$ python -q
>>> import numpy as np
>>> np.set_printoptions(precision=2, suppress=True, linewidth=100, sign=" ")
>>> mat = np.loadtxt("mat.csv", delimiter=",")
>>> print(mat)
[[ 6.  5.  5.  5.  0.  0.  0.]
 [ 5.  6.  5.  5.  0.  0.  0.]
 [ 5.  5.  6.  5.  0.  0.  0.]
 [ 5.  5.  5.  6.  0.  0.  0.]
 [ 0.  0.  0.  0.  6.  0.  5.]
 [ 0.  0.  0.  0.  0.  6.  0.]
 [ 0.  0.  0.  0.  5.  0.  6.]]
>>> x0 = np.array([-3, 2, 0, -1, 2, 1, 2])
>>> y = mat @ x0
>>> y
array([-13.,  -8., -10., -11.,  22.,   6.,  22.])
>>> print(np.round(np.linalg.solve(mat.T, mat[4]), 2) + 0)
[ 0.  0.  0.  0.  1.  0.  0.]
>>> np.round(np.linalg.solve(mat, y + mat[:, 4]), 2) + 0
array([-3.,  2.,  0., -1.,  3.,  1.,  2.])
>>> low = np.linalg.cholesky(mat)
>>> np.prod(np.diag(low)) ** 2, round(np.linalg.det(mat), 2)
(np.float64(1386.0), np.float64(1386.0))
>>> low
array([[ 2.45,  0.  ,  0.  ,  0.  ,  0.  ,  0.  ,  0.  ],
       [ 2.04,  1.35,  0.  ,  0.  ,  0.  ,  0.  ,  0.  ],
       [ 2.04,  0.62,  1.21,  0.  ,  0.  ,  0.  ,  0.  ],
       [ 2.04,  0.62,  0.38,  1.15,  0.  ,  0.  ,  0.  ],
       [ 0.  ,  0.  ,  0.  ,  0.  ,  2.45,  0.  ,  0.  ],
       [ 0.  ,  0.  ,  0.  ,  0.  ,  0.  ,  2.45,  0.  ],
       [ 0.  ,  0.  ,  0.  ,  0.  ,  2.04,  0.  ,  1.35]])
>>> mat / np.sqrt(np.outer(np.diag(mat), np.diag(mat)))
array([[ 1.  ,  0.83,  0.83,  0.83,  0.  ,  0.  ,  0.  ],
       [ 0.83,  1.  ,  0.83,  0.83,  0.  ,  0.  ,  0.  ],
       [ 0.83,  0.83,  1.  ,  0.83,  0.  ,  0.  ,  0.  ],
       [ 0.83,  0.83,  0.83,  1.  ,  0.  ,  0.  ,  0.  ],
       [ 0.  ,  0.  ,  0.  ,  0.  ,  1.  ,  0.  ,  0.83],
       [ 0.  ,  0.  ,  0.  ,  0.  ,  0.  ,  1.  ,  0.  ],
       [ 0.  ,  0.  ,  0.  ,  0.  ,  0.83,  0.  ,  1.  ]])
>>> np.linalg.eigvalsh(mat).min() > 0
np.True_
>>> low @ low.T
array([[ 6.,  5.,  5.,  5.,  0.,  0.,  0.],
       [ 5.,  6.,  5.,  5.,  0.,  0.,  0.],
       [ 5.,  5.,  6.,  5.,  0.,  0.,  0.],
       [ 5.,  5.,  5.,  6.,  0.,  0.,  0.],
       [ 0.,  0.,  0.,  0.,  6.,  0.,  5.],
       [ 0.,  0.,  0.,  0.,  0.,  6.,  0.],
       [ 0.,  0.,  0.,  0.,  5.,  0.,  6.]])
>>> E = np.load("arr.npy")
>>> print(E)
[[-0.2   1.7   0.5   0.5 ]
 [-0.5   0.5   0.5  -0.4 ]
 [-1.5   0.3   2.   -0.5 ]
 [-0.7   0.4   0.2  -0.3 ]
 [ 1.1  -1.3  -0.1  -0.2 ]
 [-1.8   1.3   0.1  -1.  ]
 [-0.7   0.4   0.23 -0.3 ]
 [-0.6  -1.   -1.1   0.7 ]
 [ 0.1   0.7   0.2   1.2 ]
 [ 0.6   0.8  -1.8   0.3 ]
 [-1.1   0.6   0.8   1.  ]]
>>> Uu, s, Vt = np.linalg.svd(E, full_matrices=False)
>>> np.abs(Uu[:, 0]).round(6).argmax()
np.int64(2)
>>> np.round(Vt @ Vt.T, 2) + 0
array([[ 1.,  0.,  0.,  0.],
       [ 0.,  1.,  0.,  0.],
       [ 0.,  0.,  1.,  0.],
       [ 0.,  0.,  0.,  1.]])
>>> np.allclose(Uu * s @ Vt, E)
True
>>> print(s)
[ 4.29  2.76  2.15  1.83]
>>> np.round(Uu.T @ E @ Vt.T, 2) + 0
array([[ 4.29,  0.  ,  0.  ,  0.  ],
       [ 0.  ,  2.76,  0.  ,  0.  ],
       [ 0.  ,  0.  ,  2.15,  0.  ],
       [ 0.  ,  0.  ,  0.  ,  1.83]])
